% python3 -q
>>> import numpy as np
>>> from numpy import linalg as LA
>>> np.set_printoptions(suppress=True, linewidth=160)
>>> M2 = np.array([[1, 1], [-3, -2]])
>>> Z = np.array([[2, 2], [3, 3]])
>>> mat = np.kron(M2, Z)
>>> print(mat)
[[ 2  2  2  2]
 [ 3  3  3  3]
 [-6 -6 -4 -4]
 [-9 -9 -6 -6]]
>>> # columns 0 and 1 are equal
>>> left, s, VT = LA.svd(mat)
>>> evecs = VT[:(s > 1e-8).sum()]
>>> rng = np.random.default_rng(799171)
>>> x = mat[0] + -2 * mat[3] + rng.integers(2) * np.eye(4)[0]
>>> x
array([21., 20., 14., 14.])
>>> round(LA.norm(x - evecs.T @ evecs @ x), 1)
np.float64(0.7)
>>> W0, _ = LA.qr(np.array([[-0.5, -0.9, 0.1, -0.5, -0.6, 0.5],
...     [0.6, 0.8, -0.6, 0.7, -0.3, -0.1],
...     [1.5, 0.3, 0.6, 0.8, 1.2, 1.0],
...     [0.2, 0.5, 0.2, 0.3, -0.9, 1.5],
...     [-0.2, 1.3, 0.3, -0.3, 1.6, -0.2],
...     [0.4, 1.4, -0.2, -0.9, 0.3, 0.6]]))
>>> W0.round(1) + 0
array([[-0.3,  0.3, -0.1,  0.4,  0.2, -0.8],
       [ 0.3, -0.2,  0.7, -0.4,  0. , -0.5],
       [ 0.9,  0.3, -0.4,  0.1, -0.1, -0.1],
       [ 0.1, -0.2, -0.2, -0.3,  0.9,  0. ],
       [-0.1, -0.7, -0.5, -0.3, -0.3, -0.3],
       [ 0.2, -0.6,  0.2,  0.8,  0.2,  0.1]])
>>> O, R = LA.qr(W0)
>>> O.round(1) + 0
array([[-0.3,  0.3, -0.1,  0.4,  0.2, -0.8],
       [ 0.3, -0.2,  0.7, -0.4,  0. , -0.5],
       [ 0.9,  0.3, -0.4,  0.1, -0.1, -0.1],
       [ 0.1, -0.2, -0.2, -0.3,  0.9,  0. ],
       [-0.1, -0.7, -0.5, -0.3, -0.3, -0.3],
       [ 0.2, -0.6,  0.2,  0.8,  0.2,  0.1]])
>>> np.round(O.T @ O, 1) + 0
array([[1., 0., 0., 0., 0., 0.],
       [0., 1., 0., 0., 0., 0.],
       [0., 0., 1., 0., 0., 0.],
       [0., 0., 0., 1., 0., 0.],
       [0., 0., 0., 0., 1., 0.],
       [0., 0., 0., 0., 0., 1.]])
>>> M2 = LA.inv(W0)
>>> np.round(LA.det(W0) * M2, 1) + 0
array([[ 0.3, -0.3, -0.9, -0.1,  0.1, -0.2],
       [-0.3,  0.2, -0.3,  0.2,  0.7,  0.6],
       [ 0.1, -0.7,  0.4,  0.2,  0.5, -0.2],
       [-0.4,  0.4, -0.1,  0.3,  0.3, -0.8],
       [-0.2,  0. ,  0.1, -0.9,  0.3, -0.2],
       [ 0.8,  0.5,  0.1,  0. ,  0.3, -0.1]])
>>> np.round(LA.det(W0) * LA.det(M2), 1)
np.float64(1.0)
>>> np.round(LA.cond(W0), 1)
np.float64(1.0)
>>> print(round(float(LA.slogdet(W0)[0]), 1))
-1.0
>>> np.round(W0 @ M2, 1) + 0
array([[1., 0., 0., 0., 0., 0.],
       [0., 1., 0., 0., 0., 0.],
       [0., 0., 1., 0., 0., 0.],
       [0., 0., 0., 1., 0., 0.],
       [0., 0., 0., 0., 1., 0.],
       [0., 0., 0., 0., 0., 1.]])
>>> np.allclose(M2, W0.T)
True
>>> M2.round(1) + 0
array([[-0.3,  0.3,  0.9,  0.1, -0.1,  0.2],
       [ 0.3, -0.2,  0.3, -0.2, -0.7, -0.6],
       [-0.1,  0.7, -0.4, -0.2, -0.5,  0.2],
       [ 0.4, -0.4,  0.1, -0.3, -0.3,  0.8],
       [ 0.2,  0. , -0.1,  0.9, -0.3,  0.2],
       [-0.8, -0.5, -0.1,  0. , -0.3,  0.1]])
>>> print((np.abs(M2) > 1e-9).astype(int))
[[1 1 1 1 1 1]
 [1 1 1 1 1 1]
 [1 1 1 1 1 1]
 [1 1 1 1 1 1]
 [1 1 1 1 1 1]
 [1 1 1 1 1 1]]
>>> x = np.array([-9, 9, 8, 5, 5, -2])
>>> print(np.round(np.sort(np.abs(np.degrees(np.angle(LA.eigvals(W0))))), 1))
[  0.   85.7  85.7 145.4 145.4 180. ]
>>> 6 - LA.matrix_rank(W0 - np.eye(6), tol=1e-8)
np.int64(1)
>>> np.round(LA.inv(W0), 1) + 0
array([[-0.3,  0.3,  0.9,  0.1, -0.1,  0.2],
       [ 0.3, -0.2,  0.3, -0.2, -0.7, -0.6],
       [-0.1,  0.7, -0.4, -0.2, -0.5,  0.2],
       [ 0.4, -0.4,  0.1, -0.3, -0.3,  0.8],
       [ 0.2,  0. , -0.1,  0.9, -0.3,  0.2],
       [-0.8, -0.5, -0.1,  0. , -0.3,  0.1]])
>>> np.round(W0.T @ (W0 @ x), 1)
array([-9.,  9.,  8.,  5.,  5., -2.])
>>> round(float(LA.norm(x)), 1), np.round(LA.norm(W0 @ x), 1)
(16.7, np.float64(16.7))
>>> f, r1 = W0[1], W0[3]
>>> round(float(f @ f), 1)
1.0
>>> p = (f @ r1) / (f @ f) * f
>>> print(round(float((r1 - p) @ f), 1))
-0.0
>>> p.round(1) + 0
array([0., 0., 0., 0., 0., 0.])
>>> round(LA.norm(f + r1) ** 2 + LA.norm(f - r1) ** 2, 1)
np.float64(4.0)
>>> E = np.load("test12.npy")
>>> E.round(1)
array([[ 1. ,  0. ,  0. ,  0. ,  0. ,  0. ],
       [ 0. , -0.7,  0. ,  0. ,  0.7,  0. ],
       [ 0. ,  0. ,  1. ,  0. ,  0. ,  0. ],
       [ 0. ,  0. ,  0. ,  1. ,  0. ,  0. ],
       [ 0. , -0.7,  0. ,  0. , -0.7,  0. ],
       [ 0. ,  0. ,  0. ,  0. ,  0. ,  1. ]])
>>> np.round(E.T @ E, 1) + 0
array([[1., 0., 0., 0., 0., 0.],
       [0., 1., 0., 0., 0., 0.],
       [0., 0., 1., 0., 0., 0.],
       [0., 0., 0., 1., 0., 0.],
       [0., 0., 0., 0., 1., 0.],
       [0., 0., 0., 0., 0., 1.]])
>>> np.round(LA.norm(E, axis=0), 1)
array([1., 1., 1., 1., 1., 1.])
>>> np.round(LA.matrix_power(E, 2), 1) + 0
array([[ 1.,  0.,  0.,  0.,  0.,  0.],
       [ 0.,  0.,  0.,  0., -1.,  0.],
       [ 0.,  0.,  1.,  0.,  0.,  0.],
       [ 0.,  0.,  0.,  1.,  0.,  0.],
       [ 0.,  1.,  0.,  0.,  0.,  0.],
       [ 0.,  0.,  0.,  0.,  0.,  1.]])
>>> np.round(np.sort(np.abs(LA.eigvals(E))), 1)
array([1., 1., 1., 1., 1., 1.])
>>> round(np.trace(E), 1)
np.float64(2.6)
>>> np.round((E - E.T) / 2, 1)
array([[ 0. ,  0. ,  0. ,  0. ,  0. ,  0. ],
       [ 0. ,  0. ,  0. ,  0. ,  0.7,  0. ],
       [ 0. ,  0. ,  0. ,  0. ,  0. ,  0. ],
       [ 0. ,  0. ,  0. ,  0. ,  0. ,  0. ],
       [ 0. , -0.7,  0. ,  0. ,  0. ,  0. ],
       [ 0. ,  0. ,  0. ,  0. ,  0. ,  0. ]])
>>> np.allclose(E @ E.T, E.T @ E)
True
>>> f = np.array([0, 2, 0])
>>> print(np.round(np.correlate(E[1], E[5], "full"), 1))
[ 0.  -0.7  0.   0.   0.7  0.   0.   0.   0.   0.   0. ]
>>> np.round(np.polyval(f, E[1]), 1)
array([ 0. , -1.4,  0. ,  0. ,  1.4,  0. ])
>>> np.round(np.array([np.convolve(row, f, "same") for row in E]), 1)
array([[ 2. ,  0. ,  0. ,  0. ,  0. ,  0. ],
       [ 0. , -1.4,  0. ,  0. ,  1.4,  0. ],
       [ 0. ,  0. ,  2. ,  0. ,  0. ,  0. ],
       [ 0. ,  0. ,  0. ,  2. ,  0. ,  0. ],
       [ 0. , -1.4,  0. ,  0. , -1.4,  0. ],
       [ 0. ,  0. ,  0. ,  0. ,  0. ,  2. ]])
>>> O, evecs = LA.qr(E[:, :2])[0], LA.qr(E[:, 2:])[0]
>>> s = LA.svd(O.T @ evecs, compute_uv=False)
>>> round(float(LA.norm(O @ O.T - evecs @ evecs.T, 2)), 1)
1.0
>>> m1 = np.array([[1, 1, 3, 2], [0, 0, 1, 5], [0, 0, 0, 2], [0, 0, 0, 1]])
>>> # columns 0 and 1 are equal
>>> left, s, VT = LA.svd(m1)
>>> evecs = VT[:(s > 1e-8).sum()]
>>> x = m1[0] + 5 * m1[2] + rng.integers(2) * np.eye(4)[2]
>>> x
array([ 1.,  1.,  3., 12.])
>>> LA.matrix_rank(np.vstack([m1, x]))
np.int64(3)
>>> np.round(LA.eigvals(m1).sum().real, 1)
np.float64(2.0)
>>> print(np.poly(m1))
[ 1. -2.  1.  0.  0.]
>>> np.round(LA.eigvals(m1), 1)
array([1., 0., 0., 1.])
>>> np.round(LA.det(2 * m1), 1), np.round(LA.det(m1), 1)
(np.float64(0.0), np.float64(0.0))
>>> np.round(LA.det(m1.T), 1)
np.float64(0.0)
>>> np.argsort(-LA.norm(m1, axis=0).round(6), kind="stable")[:3]
array([3, 2, 0])
>>> [round(float(x), 1) for x in LA.svd(m1, compute_uv=False)[:3]]
[6.2, 2.7, 0.2]
>>> LA.matrix_rank(m1, rtol=0.1)
np.int64(2)
>>> print(LA.cond(m1) > 100)
True
>>> f, r1 = m1[3], m1[2]
>>> print(f @ r1)
2
>>> p = (f @ r1) / (f @ f) * f
>>> p
array([0., 0., 0., 2.])
>>> round(float(LA.norm(f + r1) ** 2 + LA.norm(f - r1) ** 2), 1)
10.0
>>> np.outer(f, r1)
array([[0, 0, 0, 0],
       [0, 0, 0, 0],
       [0, 0, 0, 0],
       [0, 0, 0, 2]])
>>> r1 - p
array([0., 0., 0., 0.])
>>> M2 = np.array([[-2, 0], [2, -2]])
>>> feats = np.kron(np.eye(2, dtype=int), M2)
>>> print(feats)
[[-2  0  0  0]
 [ 2 -2  0  0]
 [ 0  0 -2  0]
 [ 0  0  2 -2]]
>>> x = np.array([5, 0, 9, 4])
>>> target = feats @ x
>>> coef, lr = np.zeros(4), 1 / LA.norm(feats, 2) ** 2
>>> for i in range(6):
...     coef -= lr * feats.T @ (feats @ coef - target)
...     if i % 1 == 0: print(i, round(LA.norm(feats @ coef - target), 1))
... 
0 9.0
1 7.7
2 6.6
3 5.6
4 4.8
5 4.1
>>> round(LA.cond(feats), 1)
np.float64(2.6)
>>> [int(LA.matrix_rank(LA.matrix_power(feats, p))) for p in range(1, 5)]
[4, 4, 4, 4]
>>> feats @ feats
array([[ 4,  0,  0,  0],
       [-8,  4,  0,  0],
       [ 0,  0,  4,  0],
       [ 0,  0, -8,  4]])
>>> LA.matrix_power(feats - np.diag(np.diag(feats)), 4)
array([[0, 0, 0, 0],
       [0, 0, 0, 0],
       [0, 0, 0, 0],
       [0, 0, 0, 0]])
>>> np.prod(np.diag(feats)), round(LA.det(feats), 1)
(np.int64(16), np.float64(16.0))
>>> np.round(np.sort(LA.eigvals(feats)), 1)
array([-2., -2., -2., -2.])
>>> LA.matrix_rank(feats - feats[0, 0] * np.eye(4))
np.int64(2)
>>> W = np.array([[-2, -3, -1, -3, 3],
...     [0, 1, -3, 3, -2],
...     [-1, -3, -3, -1, 2],
...     [1, -1, -1, -2, 2]])
>>> coef = np.array([5, 3, 4, 2, 4])
>>> act = np.maximum(feats @ W + coef, 0)
>>> act
array([[ 9,  9,  6,  8,  0],
       [ 1,  0,  8,  0, 14],
       [ 7,  9, 10,  4,  0],
       [ 1,  0,  0,  4,  4]])
>>> print((act > 0).astype(int))
[[1 1 1 1 0]
 [1 0 1 0 1]
 [1 1 1 1 0]
 [1 0 0 1 1]]
>>> np.round((act > 0).mean(axis=0), 1)
array([1. , 0.5, 0.8, 0.8, 0.5])
>>> Z = np.array([[0, 9, 1], [5, 2, 4], [3, 6, 0], [5, 1, 1], [1, 1, 5]])
>>> (act @ Z).round(6).argmax(axis=1)
array([1, 1, 1, 2])
>>> M2 = act / np.sqrt((act ** 2).mean(axis=1, keepdims=True))
>>> LA.matrix_rank(M2) == LA.matrix_rank(act)
np.True_
>>> M2[3].round(1)
array([0.4, 0. , 0. , 1.6, 1.6])
>>> LA.matrix_rank(act - act.mean(axis=1, keepdims=True))
np.int64(4)
>>> M2 = np.array([[0], [0], [0], [-2], [0]])
>>> M = np.block([[np.zeros((5, 5)), M2], [M2.T, np.zeros((1, 1))]])
>>> M
array([[ 0.,  0.,  0.,  0.,  0.,  0.],
       [ 0.,  0.,  0.,  0.,  0.,  0.],
       [ 0.,  0.,  0.,  0.,  0.,  0.],
       [ 0.,  0.,  0.,  0.,  0., -2.],
       [ 0.,  0.,  0.,  0.,  0.,  0.],
       [ 0.,  0.,  0., -2.,  0.,  0.]])
>>> np.round(LA.norm(M, axis=0), 1)
array([0., 0., 0., 2., 0., 2.])
>>> np.round(LA.svd(M, compute_uv=False), 1)
array([2., 2., 0., 0., 0., 0.])
>>> np.round(LA.pinv(M), 1)
array([[ 0. ,  0. ,  0. ,  0. ,  0. ,  0. ],
       [ 0. ,  0. ,  0. ,  0. ,  0. ,  0. ],
       [ 0. ,  0. ,  0. ,  0. ,  0. ,  0. ],
       [ 0. ,  0. ,  0. ,  0. ,  0. , -0.5],
       [ 0. ,  0. ,  0. ,  0. ,  0. ,  0. ],
       [ 0. ,  0. ,  0. , -0.5,  0. ,  0. ]])
